% ipython --no-banner

In [1]: import numpy as np

In [2]: np.set_printoptions(precision=1, suppress=True, linewidth=140)

In [3]: X = np.load("run13.npy")

In [4]: X
Out[4]: 
array([[ 2,  3,  2, -1, -3,  2],
       [ 3,  2,  3,  2, -1, -3],
       [ 2,  3,  2,  3,  2, -1],
       [-1,  2,  3,  2,  3,  2],
       [-3, -1,  2,  3,  2,  3],
       [ 2, -3, -1,  2,  3,  2]])

In [5]: evals, V = np.linalg.eigh(X)

In [6]: V @ np.diag(evals) @ V.T
Out[6]: 
array([[ 2.,  3.,  2., -1., -3.,  2.],
       [ 3.,  2.,  3.,  2., -1., -3.],
       [ 2.,  3.,  2.,  3.,  2., -1.],
       [-1.,  2.,  3.,  2.,  3.,  2.],
       [-3., -1.,  2.,  3.,  2.,  3.],
       [ 2., -3., -1.,  2.,  3.,  2.]])

In [7]: np.round(V.T @ V, 1) + 0
Out[7]: 
array([[1., 0., 0., 0., 0., 0.],
       [0., 1., 0., 0., 0., 0.],
       [0., 0., 1., 0., 0., 0.],
       [0., 0., 0., 1., 0., 0.],
       [0., 0., 0., 0., 1., 0.],
       [0., 0., 0., 0., 0., 1.]])

In [8]: np.linalg.eigvalsh(X @ X)
Out[8]: array([ 1. ,  5.9, 15.2, 29.8, 71.2, 72.9])

In [9]: (evals > 1e-8).sum(), (evals < -1e-8).sum()
Out[9]: (np.int64(3), np.int64(3))

In [10]: evals
Out[10]: array([-5.5, -2.4, -1. ,  3.9,  8.4,  8.5])

In [11]: np.linalg.svd(X, compute_uv=False)
Out[11]: array([8.5, 8.4, 5.5, 3.9, 2.4, 1. ])

In [12]: evals, V = np.linalg.eigh(X)

In [13]: x0 = np.array([-2, -2, 0, 1, -1, 1])

In [14]: x0 @ X @ x0 / (x0 @ x0), np.round(evals[0], 1), round(evals[-1], 1)
Out[14]: (np.float64(2.0), np.float64(-5.5), np.float64(8.5))

In [15]: np.abs(X).sum(axis=1).max(), round(np.abs(evals).max(), 1)
Out[15]: (np.int64(14), np.float64(8.5))

In [16]: rng = np.random.default_rng(68)

In [17]: z = rng.permutation(6)

In [18]: z
Out[18]: array([5, 4, 1, 0, 2, 3])

In [19]: B = X[z][:, z]

In [20]: round(float(np.linalg.det(B)), 1), round(np.linalg.det(X[z]), 1)
Out[20]: (-3645.0, np.float64(-3645.0))

In [21]: np.allclose(B, X)
Out[21]: False

In [22]: try:
    ...:     np.linalg.cholesky(X)
    ...: except np.linalg.LinAlgError as e:
    ...:     print(repr(e))
    ...: 
LinAlgError('Matrix is not positive definite')

In [23]: round(float(np.linalg.eigvalsh(X).min()), 1)
Out[23]: -5.5

In [24]: [round(float(np.linalg.det(X[:i, :i])), 2) + 0 for i in range(1, 7)]
Out[24]: [2.0, -5.0, 0.0, 80.0, -288.0, -3645.0]

In [25]: arr = np.loadtxt("dump.csv", delimiter=",")

In [26]: arr
Out[26]: 
array([[1., 0., 0., 0., 0., 0., 0., 0.],
       [0., 3., 0., 0., 0., 0., 0., 0.],
       [3., 0., 3., 0., 0., 0., 0., 0.],
       [2., 1., 0., 3., 0., 0., 0., 0.],
       [0., 3., 0., 0., 1., 0., 0., 0.],
       [0., 2., 1., 3., 0., 2., 0., 0.],
       [3., 2., 0., 0., 1., 2., 2., 0.],
       [2., 1., 3., 3., 3., 0., 0., 0.]])

In [27]: [round(float(x), 1) for x in np.linalg.svd(arr, compute_uv=False)[:3]]
Out[27]: [8.2, 4.7, 4.0]

In [28]: np.round(np.linalg.norm(arr, 2) / np.linalg.norm(arr), 1)
Out[28]: np.float64(0.7)

In [29]: np.argsort(-np.linalg.norm(arr, axis=0).round(6), kind="stable")[:3]
Out[29]: array([1, 0, 3])

In [30]: np.linalg.matrix_rank(arr, rtol=0.1)
Out[30]: np.int64(6)

In [31]: B = np.array([[0.2, 1.6, -0.6, 0.8],
    ...:     [0.1, -0.2, -0.5, -0.5],
    ...:     [0.6, 0.3, 0.6, -1.2],
    ...:     [0.7, 0.1, -1.7, -0.9],
    ...:     [1.4, -0.6, 0.2, 0.7],
    ...:     [2.5, 0.6, 0.4, 0.1],
    ...:     [-1.1, -0.2, -0.7, 1.2]])

In [32]: cent = np.array([[1.6, -1.0, -0.7, 2.7, 0.9, 1.0],
    ...:     [0.9, 1.7, -0.4, -0.2, -1.2, 0.7],
    ...:     [-0.4, -0.6, -0.4, 0.5, 1.4, -0.8],
    ...:     [-1.6, -0.2, 0.3, 0.4, 1.4, 1.2]])

In [33]: F = B @ cent

In [34]: F.round(1) + 0
Out[34]: 
array([[ 0.7,  2.7, -0.3,  0.2, -1.5,  2.8],
       [ 1. ,  0. ,  0.1, -0.1, -1.1, -0.2],
       [ 2.9, -0.2, -1.1,  1.4, -0.7, -1.1],
       [ 3.3,  0.7, -0.1,  0.7, -3.1,  1. ],
       [ 0.5, -2.7, -0.6,  4.3,  3.2,  1.7],
       [ 4.2, -1.7, -2.1,  6.9,  2.2,  2.7],
       [-3.6,  0.9,  1.5, -2.8, -0.1,  0.8]])

In [35]: # null space of dimension 2

In [36]: B = np.array([[-5, -4, 2],
    ...:     [1, -1, 0],
    ...:     [-4, 2, 3],
    ...:     [-3, -1, -2],
    ...:     [3, 4, 2],
    ...:     [2, 3, 0]])

In [37]: np.linalg.matrix_rank(F @ B)
Out[37]: np.int64(3)

In [38]: np.einsum("ij->j", F)
Out[38]: array([ 9.1, -0.3, -2.7, 10.5, -0.9,  7.6])

In [39]: F @ B
Out[39]: 
array([[  0.7,  -4. ,  -2.9],
       [ -8.5,  -8.6,   0.3],
       [-18.5, -21.1,  -1.7],
       [-24.8, -24.3,  -1.3],
       [ -2.5,  13.1,  -2.9],
       [-22.8,  -9.2,  -7.2],
       [ 22.6,  21.2,   2.8]])

In [40]: np.vstack([F, B.T]).shape
Out[40]: (10, 6)

In [41]: left, s, vt = np.linalg.svd(F)

In [42]: V = vt[:(s > 1e-8).sum()]

In [43]: x0 = F[0] + -2 * F[1] + rng.integers(2) * np.eye(6)[2]

In [44]: x0
Out[44]: array([-1.2,  2.8,  0.6,  0.5,  0.7,  3.2])

In [45]: round(float(np.linalg.norm(x0 - V.T @ V @ x0)), 1)
Out[45]: 0.8

In [46]: np.diag(V.T @ V)
Out[46]: array([0.7, 0.8, 0.3, 0.6, 0.7, 0.9])

In [47]: np.round(V.T @ V, 1) + 0
Out[47]: 
array([[ 0.7,  0. , -0.2,  0.3, -0.3, -0.1],
       [ 0. ,  0.8, -0.3, -0.2,  0. ,  0.1],
       [-0.2, -0.3,  0.3, -0.2, -0.2,  0.2],
       [ 0.3, -0.2, -0.2,  0.6,  0.3,  0.2],
       [-0.3,  0. , -0.2,  0.3,  0.7, -0.1],
       [-0.1,  0.1,  0.2,  0.2, -0.1,  0.9]])

In [48]: np.linalg.matrix_rank(np.vstack([F, x0]))
Out[48]: np.int64(5)

In [49]: np.allclose(V.T @ V @ x0, x0)
Out[49]: False

In [50]: feats = np.array([[7, -3, 12, 4, 2],
    ...:     [7, -4, 24, 8, -4],
    ...:     [9, -5, 21, 7, -6],
    ...:     [-7, -4, -15, -5, 1],
    ...:     [-8, -6, 9, 3, 5]])

In [51]: rk = np.linalg.matrix_rank(feats)

In [52]: rk
Out[52]: np.int64(4)

In [53]: null = np.linalg.svd(feats)[2][rk:].T

In [54]: np.linalg.matrix_rank(feats.T @ feats), np.linalg.matrix_rank(feats @ feats.T)
Out[54]: (np.int64(4), np.int64(4))

In [55]: null.shape
Out[55]: (5, 1)

In [56]: np.round(null @ null.T, 1) + 0
Out[56]: 
array([[ 0. ,  0. ,  0. ,  0. ,  0. ],
       [ 0. ,  0. ,  0. ,  0. ,  0. ],
       [ 0. ,  0. ,  0.1, -0.3,  0. ],
       [ 0. ,  0. , -0.3,  0.9,  0. ],
       [ 0. ,  0. ,  0. ,  0. ,  0. ]])
